$ ipython --no-banner

In [1]: import numpy as np

In [2]: np.set_printoptions(precision=2, suppress=True, linewidth=100, legacy="1.25")

In [3]: feats = np.load("sample7.npy")

In [4]: feats
Out[4]: 
array([[ 0.97,  0.06,  0.15],
       [ 0.06,  0.85, -0.35],
       [ 0.15, -0.35,  0.18]])

In [5]: Uu, s, VT = np.linalg.svd(feats)

In [6]: vecs = VT[:(s > 1e-8).sum()]

In [7]: rng = np.random.default_rng(229)

In [8]: x = feats[0] + -2 * feats[1] + rng.integers(2) * np.eye(3)[2]

In [9]: x
Out[9]: array([ 0.84, -1.63,  1.85])

In [10]: print(np.round(np.linalg.norm(x - vecs.T @ vecs @ x), 2))
0.91

In [11]: np.allclose(vecs.T @ vecs @ x, x)
Out[11]: False

In [12]: Uu, s, VT = np.linalg.svd(feats)

In [13]: np.argmax(s[:-1] / (s[1:] + 1e-6)) + 1
Out[13]: 2

In [14]: out = Uu[:, :2] @ np.diag(s[:2]) @ VT[:2]

In [15]: round(float(np.abs(feats - out).max()), 2)
Out[15]: 0.0

In [16]: print(np.linalg.matrix_rank(feats, rtol=0.05))
2

In [17]: np.round(np.linalg.norm(feats - out, 2), 2), round(s[2], 2)
Out[17]: (0.0, 0.0)

In [18]: out
Out[18]: 
array([[ 0.97,  0.06,  0.15],
       [ 0.06,  0.85, -0.35],
       [ 0.15, -0.35,  0.18]])

In [19]: K = np.array([[0.88, -2.57, -1.47],
    ...:     [-1.23, 3.69, 2.05],
    ...:     [-1.25, 3.74, 2.07],
    ...:     [0.69, -2.04, -1.1],
    ...:     [2.09, -6.28, -3.47],
    ...:     [0.75, -2.21, -1.25],
    ...:     [1.3, -3.84, -2.17],
    ...:     [-0.95, 2.81, 1.57],
    ...:     [-2.06, 6.07, 3.36],
    ...:     [-0.41, 1.29, 0.67],
    ...:     [1.69, -5.13, -2.83],
    ...:     [0.79, -2.41, -1.37],
    ...:     [1.52, -4.53, -2.5],
    ...:     [-2.49, 7.45, 4.16],
    ...:     [1.6, -4.84, -2.68],
    ...:     [-6.96, 20.82, 11.56],
    ...:     [1.74, -5.18, -2.89],
    ...:     [-1.4, 4.15, 2.32]])

In [20]: labels = K[:, 1] > np.median(K[:, 1])

In [21]: u = K[labels].mean(axis=0) - K[~labels].mean(axis=0)

In [22]: labels.astype(int)
Out[22]: array([0, 1, 1, 1, 0, 0, 0, 1, 1, 1, 0, 0, 0, 1, 0, 1, 0, 1])

In [23]: u
Out[23]: array([-3.16,  9.44,  5.25])

In [24]: np.argsort(-np.abs(u).round(6), kind="stable")
Out[24]: array([1, 2, 0])

In [25]: Q, vecs = np.linalg.qr(K[:, :2])[0], np.linalg.qr(K[:, 2:])[0]

In [26]: s = np.linalg.svd(Q.T @ vecs, compute_uv=False)

In [27]: print(np.round(np.linalg.norm(Q @ Q.T - vecs @ vecs.T, 2), 2))
1.0

In [28]: hat = K @ np.linalg.solve(K.T @ K, K.T)

In [29]: np.round(np.linalg.eigvalsh(hat), 2) + 0
Out[29]: array([0., 0., 0., 0., 0., 0., 0., 0., 0., 0., 0., 0., 0., 0., 0., 1., 1., 1.])

In [30]: Uu, s, VT = np.linalg.svd(K)

In [31]: np.argmax(s[:-1] / (s[1:] + 1e-6)) + 1
Out[31]: 1

In [32]: out = Uu[:, :1] @ np.diag(s[:1]) @ VT[:1]

In [33]: np.linalg.matrix_rank(K, rtol=0.05)
Out[33]: 1

In [34]: np.round(np.linalg.norm(K - out) / np.linalg.norm(K), 2)
Out[34]: 0.0

In [35]: Z = K[[7, 15]].astype(float)

In [36]: for _ in range(7):
    ...:     labels = np.linalg.norm(K[:, None] - Z, axis=-1).argmin(axis=1)
    ...:     Z = np.array([K[labels == j].mean(axis=0) for j in range(2)])
    ...: 

In [37]: labels
Out[37]: array([0, 0, 0, 0, 0, 0, 0, 0, 0, 0, 0, 0, 0, 0, 0, 1, 0, 0])

In [38]: Z[1] - Z[0]
Out[38]: array([-7.15, 21.4 , 11.89])

In [39]: Q, _ = np.linalg.qr(np.array([[1.8, 0.4, -0.5, 0.6],
    ...:     [-0.9, -0.1, -1.3, 0.4],
    ...:     [0.7, 0.6, -0.2, 0.8],
    ...:     [1.0, 0.4, 1.1, 0.3]]))

In [40]: vecs, _ = np.linalg.qr(np.array([[-0.2, 0.8, 1.1, -0.2],
    ...:     [0.2, -0.5, 0.4, 0.6],
    ...:     [-0.8, 0.1, -0.1, 1.5],
    ...:     [0.0, 1.4, 0.2, -1.1]]))

In [41]: s = 20 * 0.2 ** np.arange(4)

In [42]: arr = Q[:, :4] * s @ vecs[:4]

In [43]: arr
Out[43]: 
array([[  3.44,  -6.91, -11.72,   6.2 ],
       [ -2.59,   3.64,   5.32,  -3.53],
       [  0.53,  -1.77,  -6.58,  -0.66],
       [  2.2 ,  -3.25,  -7.31,   2.09]])

In [44]: x = np.array([2, 1, 0, 1])

In [45]: target = arr @ x

In [46]: coef, lr = np.zeros(4), 1 / np.linalg.norm(arr, 2) ** 2

In [47]: for i in range(10):
    ...:     coef -= lr * arr.T @ (arr @ coef - target)
    ...:     if i % 2 == 0: print(i, round(np.linalg.norm(arr @ coef - target), 2))
    ...: 
0 4.1
2 3.82
4 3.56
6 3.33
8 3.11

In [48]: coef
Out[48]: array([ 0.2 , -0.24, -0.13,  0.38])

In [49]: evals, vecs = np.linalg.eig(arr)

In [50]: evals
Out[50]: array([ 9.77, -6.4 , -0.95,  0.17])

In [51]: np.sort(np.linalg.eigvals(arr @ arr))
Out[51]: array([ 0.03,  0.9 , 41.  , 95.45])

In [52]: round(np.prod(evals), 2)
Out[52]: 10.24

In [53]: np.sort(np.linalg.eigvals(arr.T))
Out[53]: array([-6.4 , -0.95,  0.17,  9.77])

In [54]: G = arr.T @ arr

In [55]: print(np.linalg.eigvalsh(G)[::-1])
[400.    16.     0.64   0.03]

In [56]: (arr @ arr.T).shape
Out[56]: (4, 4)

In [57]: round(np.trace(G), 2), round((arr ** 2).sum(), 2)
Out[57]: (416.67, 416.67)

In [58]: print(np.linalg.matrix_rank(G))
4

In [59]: labels = rng.permutation(4)

In [60]: print(labels)
[3 0 2 1]

In [61]: out = arr[labels][:, labels]

In [62]: np.round(np.linalg.det(out), 2), round(np.linalg.det(arr[labels]), 2)
Out[62]: (10.24, 10.24)

In [63]: np.allclose(out, arr)
Out[63]: False

In [64]: out
Out[64]: 
array([[  2.09,   2.2 ,  -7.31,  -3.25],
       [  6.2 ,   3.44, -11.72,  -6.91],
       [ -0.66,   0.53,  -6.58,  -1.77],
       [ -3.53,  -2.59,   5.32,   3.64]])

In [65]: out = arr + rng.integers(-2, 3, (4, 1)) @ rng.integers(-2, 3, (1, 4))

In [66]: out
Out[66]: 
array([[  1.44, -10.91,  -9.72,   8.2 ],
       [ -2.59,   3.64,   5.32,  -3.53],
       [ -0.47,  -3.77,  -5.58,   0.34],
       [  2.2 ,  -3.25,  -7.31,   2.09]])

In [67]: print(out - arr)
[[-2. -4.  2.  2.]
 [ 0.  0.  0.  0.]
 [-1. -2.  1.  1.]
 [ 0.  0.  0.  0.]]

In [68]: np.abs(out - arr).sum(axis=1)
Out[68]: array([10.,  0.,  5.,  0.])

In [69]: np.round(np.linalg.svd(out - arr, compute_uv=False), 2) + 0
Out[69]: array([5.92, 0.  , 0.  , 0.  ])

In [70]: np.linalg.matrix_rank(out - arr, tol=1e-8)
Out[70]: 1

In [71]: W0 = np.array([[0, 0, 0, 0, 1],
    ...:     [0, 1, 0, 0, 0],
    ...:     [0, 0, 1, 0, 0],
    ...:     [0, 0, 0, 0, 0],
    ...:     [0, 0, 0, 1, 0]])

In [72]: W0
Out[72]: 
array([[0, 0, 0, 0, 1],
       [0, 1, 0, 0, 0],
       [0, 0, 1, 0, 0],
       [0, 0, 0, 0, 0],
       [0, 0, 0, 1, 0]])

In [73]: # 3 blocks once reordered

In [74]: np.sort(np.linalg.eigvals(W0).real)
Out[74]: array([0., 0., 0., 1., 1.])

In [75]: print((W0 != 0).astype(int))
[[0 0 0 0 1]
 [0 1 0 0 0]
 [0 0 1 0 0]
 [0 0 0 0 0]
 [0 0 0 1 0]]

In [76]: labels = rng.permutation(5)

In [77]: labels
Out[77]: array([3, 1, 0, 2, 4])

In [78]: out = W0[labels][:, labels]

In [79]: np.diag(out)
Out[79]: array([0, 1, 0, 1, 0])

In [80]: print(np.sort(np.abs(np.linalg.eigvals(out))))
[0. 0. 0. 1. 1.]

In [81]: Uu, s, VT = np.linalg.svd(W0, full_matrices=False)

In [82]: (s > 1e-8).sum()
Out[82]: 4

In [83]: s
Out[83]: array([1., 1., 1., 1., 0.])

In [84]: np.allclose(Uu * s @ VT, W0)
Out[84]: True

In [85]: Uu.T @ W0 @ VT.T
Out[85]: 
array([[1., 0., 0., 0., 0.],
       [0., 1., 0., 0., 0.],
       [0., 0., 1., 0., 0.],
       [0., 0., 0., 1., 0.],
       [0., 0., 0., 0., 0.]])

In [86]: np.sqrt((s ** 2).sum()), np.round(np.linalg.norm(W0), 2)
Out[86]: (2.0, 2.0)

In [87]: np.cumsum(s ** 2) / np.sum(s ** 2)
Out[87]: array([0.25, 0.5 , 0.75, 1.  , 1.  ])

In [88]: assert W0 == W0.T
Traceback (most recent call last):
  Cell In[88], line 1
    assert W0 == W0.T
ValueError: The truth value of an array with more than one element is ambiguous. Use a.any() or a.all()


In [89]: np.allclose(W0 @ W0.T, W0.T @ W0)
Out[89]: False

In [90]: np.linalg.determinant(W0)
Traceback (most recent call last):
  Cell In[90], line 1
    np.linalg.determinant(W0)
AttributeError: module 'numpy.linalg' has no attribute 'determinant'


In [91]: (W0 - W0.T) / 2
Out[91]: 
array([[ 0. ,  0. ,  0. ,  0. ,  0.5],
       [ 0. ,  0. ,  0. ,  0. ,  0. ],
       [ 0. ,  0. ,  0. ,  0. ,  0. ],
       [ 0. ,  0. ,  0. ,  0. , -0.5],
       [-0.5,  0. ,  0. ,  0.5,  0. ]])

In [92]: W0 @ W0
Out[92]: 
array([[0, 0, 0, 1, 0],
       [0, 1, 0, 0, 0],
       [0, 0, 1, 0, 0],
       [0, 0, 0, 0, 0],
       [0, 0, 0, 0, 0]])

In [93]: np.linalg.matrix_power(W0, 3)
Out[93]: 
array([[0, 0, 0, 0, 0],
       [0, 1, 0, 0, 0],
       [0, 0, 1, 0, 0],
       [0, 0, 0, 0, 0],
       [0, 0, 0, 0, 0]])

In [94]: Q, _ = np.linalg.qr(np.array([[-0.1, 1.3, -1.5, 1.7, -0.5],
    ...:     [-0.2, 0.8, -1.5, 0.8, 0.4],
    ...:     [-0.3, -1.5, -0.5, -0.2, 1.0],
    ...:     [-1.7, 0.9, 0.0, -0.6, 2.1],
    ...:     [0.5, -2.2, 0.3, 0.5, 0.8]]))

In [95]: vecs, _ = np.linalg.qr(np.array([[-1.7, -0.8, -0.4, 0.7],
    ...:     [0.7, 0.9, 1.5, 0.3],
    ...:     [-1.5, -1.0, -1.1, 0.5],
    ...:     [1.6, -0.5, -1.4, 1.0]]))

In [96]: s = 20 * 0.5 ** np.arange(4)

In [97]: E = Q[:, :4] * s @ vecs[:4]

In [98]: E
Out[98]: 
array([[  1.88,   1.93,  -2.95,  -3.62],
       [  1.99,  -1.07,  -3.  ,  -2.55],
       [  4.12,  -5.22,   1.75,   2.44],
       [ 11.46,  -3.28, -11.15,   9.41],
       [ -0.43,  -1.35,   8.44,  -0.04]])

In [99]: labels = rng.permutation(4)

In [100]: out = E[:, labels] * rng.choice([-1, 1], 4)

In [101]: out
Out[101]: 
array([[ -3.62,  -1.93,   1.88,  -2.95],
       [ -2.55,   1.07,   1.99,  -3.  ],
       [  2.44,   5.22,   4.12,   1.75],
       [  9.41,   3.28,  11.46, -11.15],
       [ -0.04,   1.35,  -0.43,   8.44]])

In [102]: Uu, _, VT = np.linalg.svd(E.T @ out)

In [103]: np.round(Uu @ VT, 2) + 0
Out[103]: 
array([[ 0.,  0.,  1.,  0.],
       [ 0., -1.,  0.,  0.],
       [ 0.,  0.,  0.,  1.],
       [ 1.,  0.,  0.,  0.]])

In [104]: np.round(np.linalg.lstsq(E, out)[0], 2) + 0
Out[104]: 
array([[ 0.,  0.,  1.,  0.],
       [ 0., -1.,  0.,  0.],
       [ 0.,  0.,  0.,  1.],
       [ 1.,  0.,  0.,  0.]])

In [105]: print(labels)
[3 1 0 2]

In [106]: x = np.array([0, 2, 0, 0])

In [107]: h1 = np.maximum(out @ x, 0)

In [108]: np.maximum(out @ (3 * x), 0)
Out[108]: array([ 0.  ,  6.45, 31.33, 19.69,  8.09])

In [109]: np.tanh(out @ x)
Out[109]: array([-1.  ,  0.97,  1.  ,  1.  ,  0.99])

In [110]: h1
Out[110]: array([ 0.  ,  2.15, 10.44,  6.56,  2.7 ])

In [111]: out = np.array([[0, 3], [-2, 3]])

In [112]: Z = np.kron(out, E)

In [113]: np.linalg.matrix_rank(Z)
Out[113]: 8

In [114]: Z.shape
Out[114]: (10, 8)

In [115]: x = np.array([-6, 4, -3, -7])

In [116]: h1 = np.maximum(arr @ x, 0)

In [117]: np.flatnonzero(h1 > 1e-9)
Out[117]: array([1, 2])

In [118]: arr.T @ h1
Out[118]: array([ -93.37,  116.48,  113.96, -146.71])

In [119]: ang = np.radians(45)

In [120]: Rm = np.eye(4)

In [121]: Rm[2, 2] = Rm[3, 3] = np.cos(ang)

In [122]: Rm[2, 3], Rm[3, 2] = -np.sin(ang), np.sin(ang)

In [123]: Rm
Out[123]: 
array([[ 1.  ,  0.  ,  0.  ,  0.  ],
       [ 0.  ,  1.  ,  0.  ,  0.  ],
       [ 0.  ,  0.  ,  0.71, -0.71],
       [ 0.  ,  0.  ,  0.71,  0.71]])

In [124]: out = E @ Rm.T

In [125]: print(np.allclose(E @ E.T, out @ out.T))
True

In [126]: np.allclose(np.linalg.norm(E, axis=1), np.linalg.norm(out, axis=1))
Out[126]: True

In [127]: out
Out[127]: 
array([[  1.88,   1.93,   0.47,  -4.64],
       [  1.99,  -1.07,  -0.32,  -3.93],
       [  4.12,  -5.22,  -0.49,   2.97],
       [ 11.46,  -3.28, -14.54,  -1.23],
       [ -0.43,  -1.35,   6.  ,   5.94]])

In [128]: print(np.linalg.svd(E, compute_uv=False), np.linalg.svd(out, compute_uv=False))
[20.  10.   5.   2.5] [20.  10.   5.   2.5]

In [129]: np.round(np.linalg.det(Rm), 2), round(float(np.trace(Rm)), 2)
Out[129]: (1.0, 3.41)

In [130]: m1 = np.load("mat.npy")

In [131]: m1
Out[131]: 
array([[2, 2, 2, 2, 2],
       [2, 2, 2, 2, 2],
       [2, 2, 2, 2, 2],
       [2, 2, 2, 2, 2],
       [2, 2, 2, 2, 2]])

In [132]: rk = np.linalg.matrix_rank(m1)

In [133]: rk
Out[133]: 1

In [134]: N = np.linalg.svd(m1)[2][rk:].T

In [135]: [int(np.linalg.matrix_rank(m1[:i])) for i in range(1, len(m1) + 1)]
Out[135]: [1, 1, 1, 1, 1]

In [136]: print(np.kron(np.eye(2, dtype=int), m1))
[[2 2 2 2 2 0 0 0 0 0]
 [2 2 2 2 2 0 0 0 0 0]
 [2 2 2 2 2 0 0 0 0 0]
 [2 2 2 2 2 0 0 0 0 0]
 [2 2 2 2 2 0 0 0 0 0]
 [0 0 0 0 0 2 2 2 2 2]
 [0 0 0 0 0 2 2 2 2 2]
 [0 0 0 0 0 2 2 2 2 2]
 [0 0 0 0 0 2 2 2 2 2]
 [0 0 0 0 0 2 2 2 2 2]]

In [137]: np.round(np.poly(m1), 2) + 0
Out[137]: array([  1., -10.,   0.,   0.,   0.,   0.])

In [138]: np.einsum("ij,ji->", m1, m1)
Out[138]: 100

In [139]: round(float(np.linalg.det(m1.T)), 2)
Out[139]: 0.0

In [140]: round(float(np.linalg.eigvals(m1).sum().real), 2)
Out[140]: 10.0

In [141]: print(np.round(np.linalg.det(2 * m1), 2), round(np.linalg.det(m1), 2))
0.0 0.0

In [142]: print(np.round(np.linalg.eigvals(m1), 2) + 0)
[10.  0.  0.  0.  0.]
